% ipython --no-banner

In [1]: import numpy as np

In [2]: np.set_printoptions(suppress=True, linewidth=200)

In [3]: m1 = np.load("mat.npy")

In [4]: print(m1)
[[-1  0  1  2  3  4  5  6  7  8  9 10]
 [11 12 13 14 15 16 17 18 19 20 21 22]
 [23 24 25 26 27 28 29 30 31 32 33 34]
 [35 36 37 38 39 40 41 42 43 44 45 46]
 [47 48 49 50 51 52 53 54 55 56 57 58]
 [59 60 61 62 63 64 65 66 67 68 69 70]]

In [5]: # looks like rank 2

In [6]: f = np.array([0, 3, 2])

In [7]: print(np.polyval(f, m1[3]))
[107 110 113 116 119 122 125 128 131 134 137 140]

In [8]: print(np.array([np.convolve(row, f, "same") for row in m1]))
[[ -3  -2   3   8  13  18  23  28  33  38  43  48]
 [ 33  58  63  68  73  78  83  88  93  98 103 108]
 [ 69 118 123 128 133 138 143 148 153 158 163 168]
 [105 178 183 188 193 198 203 208 213 218 223 228]
 [141 238 243 248 253 258 263 268 273 278 283 288]
 [177 298 303 308 313 318 323 328 333 338 343 348]]

In [9]: print(np.convolve(m1[3], f))
[  0 105 178 183 188 193 198 203 208 213 218 223 228  92]

In [10]: print(np.correlate(m1[3], m1[2], "full"))
[ 1190  2379  3566  4750  5930  7105  8274  9436 10590 11735 12870 13994 12738 11495 10266  9052  7854  6673  5510  4366  3242  2139  1058]

In [11]: vec = np.array([-2, -2, 1, -1, 4, -3, 2, -4, -3, -2, -2, 1])

In [12]: print(m1 @ np.ones(12))
[ 54. 198. 342. 486. 630. 774.]

In [13]: print(m1 * vec)
[[   2    0    1   -2   12  -12   10  -24  -21  -16  -18   10]
 [ -22  -24   13  -14   60  -48   34  -72  -57  -40  -42   22]
 [ -46  -48   25  -26  108  -84   58 -120  -93  -64  -66   34]
 [ -70  -72   37  -38  156 -120   82 -168 -129  -88  -90   46]
 [ -94  -96   49  -50  204 -156  106 -216 -165 -112 -114   58]
 [-118 -120   61  -62  252 -192  130 -264 -201 -136 -138   70]]

In [14]: print(np.sign((m1 @ vec).round(6)))
[-1 -1 -1 -1 -1 -1]

In [15]: print(m1 @ (2 * vec))
[ -116  -380  -644  -908 -1172 -1436]

In [16]: print(m1 @ vec)
[ -58 -190 -322 -454 -586 -718]

In [17]: print(m1 @ np.eye(12)[9])
[ 8. 20. 32. 44. 56. 68.]

In [18]: Uu, s, vt = np.linalg.svd(m1)

In [19]: print(s.round(3) + 0)
[341.429  14.919   0.      0.      0.      0.   ]

In [20]: out = Uu[:, :2] @ np.diag(s[:2]) @ vt[:2]

In [21]: print(np.linalg.matrix_rank(out))
2

In [22]: print(round(float(np.abs(m1 - out).max()), 3))
0.0

In [23]: print(out.round(3) + 0)
[[-1.  0.  1.  2.  3.  4.  5.  6.  7.  8.  9. 10.]
 [11. 12. 13. 14. 15. 16. 17. 18. 19. 20. 21. 22.]
 [23. 24. 25. 26. 27. 28. 29. 30. 31. 32. 33. 34.]
 [35. 36. 37. 38. 39. 40. 41. 42. 43. 44. 45. 46.]
 [47. 48. 49. 50. 51. 52. 53. 54. 55. 56. 57. 58.]
 [59. 60. 61. 62. 63. 64. 65. 66. 67. 68. 69. 70.]]

In [24]: Uu, s, vt = np.linalg.svd(m1, full_matrices=False)

In [25]: print(np.round(Uu.T @ m1 @ vt.T, 3) + 0)
[[341.429   0.      0.      0.      0.      0.   ]
 [  0.     14.919   0.      0.      0.      0.   ]
 [  0.      0.      0.      0.      0.      0.   ]
 [  0.      0.      0.      0.      0.      0.   ]
 [  0.      0.      0.      0.      0.      0.   ]
 [  0.      0.      0.      0.      0.      0.   ]]

In [26]: print(np.round(Uu.T @ Uu, 3) + 0)
[[1. 0. 0. 0. 0. 0.]
 [0. 1. 0. 0. 0. 0.]
 [0. 0. 1. 0. 0. 0.]
 [0. 0. 0. 1. 0. 0.]
 [0. 0. 0. 0. 1. 0.]
 [0. 0. 0. 0. 0. 1.]]

In [27]: print(np.round(np.sqrt((s ** 2).sum()), 3), np.round(np.linalg.norm(m1), 3))
341.754 341.754

In [28]: print(np.round(np.abs(vt[0]), 3))
[0.254 0.26  0.266 0.272 0.279 0.285 0.291 0.297 0.303 0.31  0.316 0.322]

In [29]: print(np.abs(Uu[:, 0]).round(6).argmax())
5

In [30]: print(np.round(np.cumsum(s ** 2) / np.sum(s ** 2), 3))
[0.998 1.    1.    1.    1.    1.   ]

In [31]: print((s > 1e-8).sum())
2

In [32]: out = np.array([[2, 3, -1, 2],
    ...:     [0, -3, -2, -3],
    ...:     [-3, 0, 3, -1],
    ...:     [3, 3, 0, 2],
    ...:     [3, -3, -3, 1],
    ...:     [0, -2, 3, -3]])

In [33]: Z = np.array([[-3, -3, 4, 1, 4, 6, 4],
    ...:     [4, -2, 2, 4, -6, -4, -8],
    ...:     [1, -8, -6, 4, 4, -7, 2],
    ...:     [6, -7, 4, 1, 0, -7, -5]])

In [34]: W0 = out @ Z

In [35]: print(W0)
[[ 17 -18  28  12 -14  -7 -28]
 [-32  43  -6 -23  10  47  35]
 [  6  -8 -34   8   0 -32  -1]
 [ 15 -29  26  17  -6  -8 -22]
 [-18  14  28 -20  18  44  25]
 [-23   1 -34   1  24   8  37]]

In [36]: # rank 4

In [37]: Uu, s, vt = np.linalg.svd(W0)

In [38]: vecs = vt[:(s > 1e-8).sum()]

In [39]: rng = np.random.default_rng(4289)

In [40]: vec = W0[0] + 5 * W0[5] + rng.integers(2) * np.eye(7)[3]

In [41]: print(vec)
[ -98.  -13. -142.   18.  106.   33.  157.]

In [42]: print(np.allclose(vecs.T @ vecs @ vec, vec))
False

In [43]: Uu, s, vt = np.linalg.svd(W0)

In [44]: print(np.argmax(s[:-1] / (s[1:] + 1e-6)) + 1)
4

In [45]: print(s.round(3) + 0)
[124.458  77.924  33.125  11.304   0.      0.   ]

In [46]: out = Uu[:, :4] @ np.diag(s[:4]) @ vt[:4]

In [47]: print(round(np.linalg.norm(W0 - out) / np.linalg.norm(W0), 3))
0.0

In [48]: print(round(np.linalg.norm(W0 - out, 2), 3), round(float(s[4]), 3))
0.0 0.0

In [49]: print(np.linalg.matrix_rank(out))
4

In [50]: cov = W0.T @ W0

In [51]: print(np.round(np.linalg.svd(W0, compute_uv=False) ** 2, 3) + 0)
[15489.8    6072.132  1097.284   127.785     0.        0.   ]

In [52]: print(np.round(np.linalg.eigvalsh(cov)[::-1], 3) + 0)
[15489.8    6072.132  1097.284   127.785     0.        0.        0.   ]

In [53]: print((W0 @ W0.T).shape)
(6, 6)

In [54]: print(round(float(np.linalg.norm(W0, 2)), 3))
124.458

In [55]: print(np.round(np.linalg.norm(W0, axis=0), 3))
[49.265 57.228 67.764 37.776 35.1   73.116 66.993]

In [56]: print(np.round(np.linalg.norm(W0, 1), 3), round(float(np.linalg.norm(W0, np.inf)), 3))
156.0 196.0

In [57]: print(round(np.linalg.norm(W0[5] - W0[1]), 3))
70.185

In [58]: print(np.round(np.linalg.norm(W0, axis=1), 3))
[50.695 83.499 48.425 51.137 67.742 60.795]

In [59]: print(np.linalg.norm(W0, axis=1).argmax())
1

In [60]: F = np.array([[1, 2, 0, 2, 2, 1, 1, 2, 0],
    ...:     [1, 1, 0, 2, 1, 1, 0, 0, 1],
    ...:     [0, 2, 0, 2, 0, 2, 0, 1, 1],
    ...:     [2, 0, 1, 2, 1, 1, 2, 2, 2],
    ...:     [0, 1, 0, 0, 0, 0, 1, 1, 2],
    ...:     [1, 1, 2, 2, 2, 1, 1, 2, 2],
    ...:     [2, 1, 1, 2, 2, 0, 0, 2, 1],
    ...:     [1, 0, 2, 1, 1, 2, 1, 2, 0],
    ...:     [0, 2, 1, 2, 0, 2, 1, 0, 1],
    ...:     [0, 0, 1, 1, 0, 0, 0, 1, 1],
    ...:     [0, 2, 2, 0, 2, 2, 0, 2, 2],
    ...:     [0, 0, 2, 1, 0, 0, 0, 1, 1],
    ...:     [0, 0, 0, 0, 0, 2, 0, 2, 1],
    ...:     [1, 2, 2, 2, 1, 2, 2, 0, 0]]) * (rng.random((14, 9)) < 0.3)

In [61]: print(F)
[[0 2 0 0 2 0 0 0 0]
 [0 1 0 2 0 1 0 0 0]
 [0 2 0 0 0 0 0 1 0]
 [0 0 0 0 0 0 0 0 2]
 [0 1 0 0 0 0 0 0 0]
 [0 1 0 0 0 1 0 0 2]
 [2 0 0 0 0 0 0 0 0]
 [0 0 0 0 0 0 0 2 0]
 [0 0 0 2 0 0 1 0 1]
 [0 0 0 1 0 0 0 0 0]
 [0 2 2 0 0 0 0 0 0]
 [0 0 0 1 0 0 0 0 0]
 [0 0 0 0 0 2 0 0 0]
 [0 0 2 0 1 2 2 0 0]]

In [62]: print(np.round(np.linalg.norm(m1, 2), 3))
341.429

In [63]: print(np.round(np.linalg.norm(m1[0] - m1[5]), 3))
207.846

In [64]: print(np.round(np.linalg.norm(m1, axis=1), 3))
[ 19.647  58.395  99.448 140.805 182.258 223.754]

In [65]: print(np.round(np.linalg.norm(m1, "nuc"), 3))
356.347

In [66]: print(np.round(np.linalg.norm(m1, 1), 3), np.round(np.linalg.norm(m1, np.inf), 3))
240.0 774.0

In [67]: M = np.load("layer19.npy")

In [68]: print(M)
[[-2.  1.  0.  0.  0.  0.]
 [ 0. -2.  1.  0.  0.  0.]
 [ 0.  0. -2.  1.  0.  0.]
 [ 0.  0.  0. -2.  1.  0.]
 [ 0.  0.  0.  0. -2.  1.]
 [ 0.  0.  0.  0.  0. -2.]]

In [69]: # triangular, det is the product of the diagonal

In [70]: out = M / np.sqrt((M ** 2).mean(axis=1, keepdims=True))

In [71]: print(np.linalg.matrix_rank(M - M.mean(axis=1, keepdims=True)))
5

In [72]: print(np.round(np.linalg.norm(out, axis=1), 3))
[2.449 2.449 2.449 2.449 2.449 2.449]

In [73]: K = np.loadtxt("dump.csv", delimiter=",")

In [74]: print(K)
[[-0.159 -0.273 -0.804 -0.854 -0.273  0.139  0.1    0.721  0.814  0.611  0.964  0.898 -0.716]
 [-0.991  0.975  0.827  0.934 -0.946  0.585  0.696 -0.388 -0.1   -0.912 -0.974 -0.831 -0.969]
 [-0.345  0.848  0.972  0.92   0.47   0.438  0.508 -0.797 -0.778 -0.617 -0.757 -0.896  0.43 ]
 [-0.948  0.943  0.611 -0.02  -0.592  0.797  0.831  0.371  0.774 -0.03   0.963  0.641 -0.97 ]
 [ 0.938  0.585  0.996  0.726  0.994  0.611  0.604 -0.881 -0.862  0.515  0.969 -0.691  0.982]
 [-0.965  0.98   0.973  0.963 -0.653  0.686  0.77  -0.706 -0.523 -0.872 -0.919 -0.905 -0.827]
 [-0.336  0.831  0.969  0.929  0.422  0.38   0.454 -0.808 -0.804 -0.658 -0.854 -0.914  0.47 ]
 [-0.778  0.963  0.99   0.96   0.254  0.675  0.744 -0.827 -0.744 -0.744 -0.716 -0.919 -0.119]
 [-0.291  0.691  0.834  0.572  0.336  0.422  0.462 -0.422 -0.291 -0.197  0.245 -0.422  0.   ]
 [ 0.887 -0.478  0.551 -0.09   0.894 -0.07  -0.129 -0.38  -0.485  0.493  0.716 -0.1    0.907]
 [ 0.8   -0.05   0.675 -0.438  0.917  0.371  0.327 -0.129  0.02   0.716  0.988  0.515  0.726]]

In [75]: Uu, s, vt = np.linalg.svd(K)

In [76]: print(np.argmax(s[:-1] / (s[1:] + 1e-6)) + 1)
10

In [77]: print(s.round(3))
[6.397 4.406 3.004 0.864 0.644 0.511 0.438 0.17  0.098 0.044 0.004]

In [78]: out = Uu[:, :10] @ np.diag(s[:10]) @ vt[:10]

In [79]: print(np.linalg.matrix_rank(out))
10

In [80]: print(round(np.linalg.norm(K - out, 2), 3), round(float(s[10]), 3))
0.004 0.004

In [81]: print(round(float(np.linalg.norm(K, 2) / np.linalg.norm(K)), 3))
0.759

In [82]: print([round(float(x), 3) for x in np.linalg.svd(K, compute_uv=False)[:3]])
[6.397, 4.406, 3.004]

In [83]: print(np.linalg.matrix_rank(K, rtol=0.1))
5

In [84]: print(np.linalg.cond(K) > 100)
True

In [85]: print(K.shape)
(11, 13)

In [86]: print(np.unravel_index(np.abs(K).argmax(), K.shape))
(np.int64(4), np.int64(2))

In [87]: print(round(float(np.linalg.norm(K)), 3))
8.427

In [88]: print(np.linalg.matrix_rank(K))
11

In [89]: arr = np.loadtxt("arr.csv", delimiter=",")

In [90]: print(arr.round(3))
[[ 0.087  0.029  0.029 -0.204 -0.146  0.087  0.087]
 [ 0.029  0.01   0.01  -0.068 -0.049  0.029  0.029]
 [ 0.029  0.01   0.01  -0.068 -0.049  0.029  0.029]
 [-0.204 -0.068 -0.068  0.476  0.34  -0.204 -0.204]
 [-0.146 -0.049 -0.049  0.34   0.243 -0.146 -0.146]
 [ 0.087  0.029  0.029 -0.204 -0.146  0.087  0.087]
 [ 0.087  0.029  0.029 -0.204 -0.146  0.087  0.087]]

In [91]: Uu, s, vt = np.linalg.svd(arr)

In [92]: vecs = vt[:(s > 1e-8).sum()]

In [93]: vec = arr[0] + -3 * arr[1] + rng.integers(2) * np.eye(7)[0]

In [94]: print(vec.round(3) + 0)
[1. 0. 0. 0. 0. 0. 0.]

In [95]: print(np.linalg.matrix_rank(np.vstack([arr, vec])))
2

In [96]: evals, vecs = np.linalg.eigh(arr)

In [97]: print(np.round(np.linalg.eigvalsh(arr @ arr), 3) + 0)
[0. 0. 0. 0. 0. 0. 1.]

In [98]: print(np.round(vecs.T @ arr @ vecs, 3) + 0)
[[0. 0. 0. 0. 0. 0. 0.]
 [0. 0. 0. 0. 0. 0. 0.]
 [0. 0. 0. 0. 0. 0. 0.]
 [0. 0. 0. 0. 0. 0. 0.]
 [0. 0. 0. 0. 0. 0. 0.]
 [0. 0. 0. 0. 0. 0. 0.]
 [0. 0. 0. 0. 0. 0. 1.]]

In [99]: print(round(float(evals.sum()), 3), round(np.trace(arr), 3))
1.0 1.0

In [100]: print(evals.round(3) + 0)
[0. 0. 0. 0. 0. 0. 1.]

In [101]: print(np.round(np.linalg.svd(arr, compute_uv=False), 3) + 0)
[1. 0. 0. 0. 0. 0. 0.]

In [102]: rk = np.linalg.matrix_rank(arr)

In [103]: print(rk)
1

In [104]: ns = np.linalg.svd(arr)[2][rk:].T

In [105]: print([int(np.linalg.matrix_rank(arr[:i])) for i in range(1, len(arr) + 1)])
[1, 1, 1, 1, 1, 1, 1]

In [106]: print([int(np.linalg.matrix_rank(np.delete(arr, i, axis=0))) for i in range(7)])
[1, 1, 1, 1, 1, 1, 1]

In [107]: print(np.allclose(arr @ ns, 0))
True

In [108]: print(ns.shape)
(7, 6)
